$ python -q
>>> import numpy as np
>>> np.set_printoptions(suppress=True, linewidth=100)
>>> J = np.load("data.npy")
>>> J
array([[0, 0, 1, 0, 1, 0],
       [0, 0, 0, 0, 0, 0],
       [1, 0, 0, 0, 1, 0],
       [0, 0, 0, 0, 0, 1],
       [1, 0, 1, 0, 0, 0],
       [0, 0, 0, 1, 0, 0]])
>>> # rows and columns are dependent
>>> np.round(np.linalg.norm(J, 2) / np.linalg.norm(J), 2)
np.float64(0.71)
>>> np.linalg.matrix_rank(J, rtol=0.1)
np.int64(5)
>>> np.linalg.cond(J) > 100
np.True_
>>> np.round(np.linalg.det(J), 2)
np.float64(0.0)
>>> np.trace(J)
np.int64(0)
>>> np.allclose(J, J.T)
True
>>> np.linalg.matrix_power(J, 3)
array([[2, 0, 3, 0, 3, 0],
       [0, 0, 0, 0, 0, 0],
       [3, 0, 2, 0, 3, 0],
       [0, 0, 0, 0, 0, 1],
       [3, 0, 3, 0, 2, 0],
       [0, 0, 0, 1, 0, 0]])
>>> J @ J
array([[2, 0, 1, 0, 1, 0],
       [0, 0, 0, 0, 0, 0],
       [1, 0, 2, 0, 1, 0],
       [0, 0, 0, 1, 0, 0],
       [1, 0, 1, 0, 2, 0],
       [0, 0, 0, 0, 0, 1]])
>>> np.allclose(J @ J.T, J.T @ J)
True
>>> J @ J
array([[2, 0, 1, 0, 1, 0],
       [0, 0, 0, 0, 0, 0],
       [1, 0, 2, 0, 1, 0],
       [0, 0, 0, 1, 0, 0],
       [1, 0, 1, 0, 2, 0],
       [0, 0, 0, 0, 0, 1]])
>>> np.trace(J @ J @ J) // 6
np.int64(1)
>>> L = np.diag(J.sum(axis=1)) - J
>>> (np.linalg.eigvalsh(L) < 1e-8).sum()
np.int64(3)
>>> np.linalg.matrix_rank(L)
np.int64(3)
>>> round(np.linalg.eigvalsh(J).min(), 2)
np.float64(-1.0)
>>> F = np.array([[-3, -2, 0, 0, 0, 1],
...     [-1, -2, 0, 0, 0, -3],
...     [0, 0, -1, 0, 0, 0],
...     [0, 0, 0, 0, 2, 0],
...     [0, 0, 0, -2, -3, 0],
...     [0, -2, 0, 0, 0, 0]])
>>> # 3 blocks once reordered
>>> rng = np.random.default_rng(73570)
>>> z = rng.permutation(6)
>>> z
array([4, 3, 1, 2, 0, 5])
>>> other = F[z][:, z]
>>> np.trace(other)
np.int64(-9)
>>> other
array([[-3, -2,  0,  0,  0,  0],
       [ 2,  0,  0,  0,  0,  0],
       [ 0,  0, -2,  0, -1, -3],
       [ 0,  0,  0, -1,  0,  0],
       [ 0,  0, -2,  0, -3,  1],
       [ 0,  0, -2,  0,  0,  0]])
>>> np.allclose(other, F)
False
>>> G = F.T @ F
>>> np.trace(G), (F ** 2).sum()
(np.int64(50), np.int64(50))
>>> np.allclose(G, G.T)
True
>>> np.diag(G)
array([10, 12,  1,  4, 13, 10])
>>> np.round(np.linalg.eigvalsh(G)[::-1], 2)
array([20., 16., 10.,  2.,  1.,  1.])
>>> (F @ F.T).shape
(6, 6)
>>> np.round(np.linalg.svd(F, compute_uv=False) ** 2, 2)
array([20., 16., 10.,  2.,  1.,  1.])
>>> t3 = np.stack([F, 5 * F, F[::-1]])
>>> (t3 @ F.T).shape
(3, 6, 6)
>>> np.linalg.matrix_rank(t3.reshape(3, -1))
np.int64(2)
>>> np.linalg.matrix_rank(t3)
array([6, 6, 6])
>>> M = np.load("w.npy")
>>> M
array([[ 17,  27, -34, -21,   5],
       [ 27,  74, -31, -55,  35],
       [-34, -31,  85,  26,  10],
       [-21, -55,  26,  41, -25],
       [  5,  35,  10, -25,  25]])
>>> # rows and columns are dependent
>>> Uu, sv, VT = np.linalg.svd(M)
>>> V = VT[:(sv > 1e-8).sum()]
>>> x = M[2] + 2 * M[0] + rng.integers(2) * np.eye(5)[4]
>>> x
array([  0.,  23.,  17., -16.,  21.])
>>> np.allclose(V.T @ V @ x, x)
False
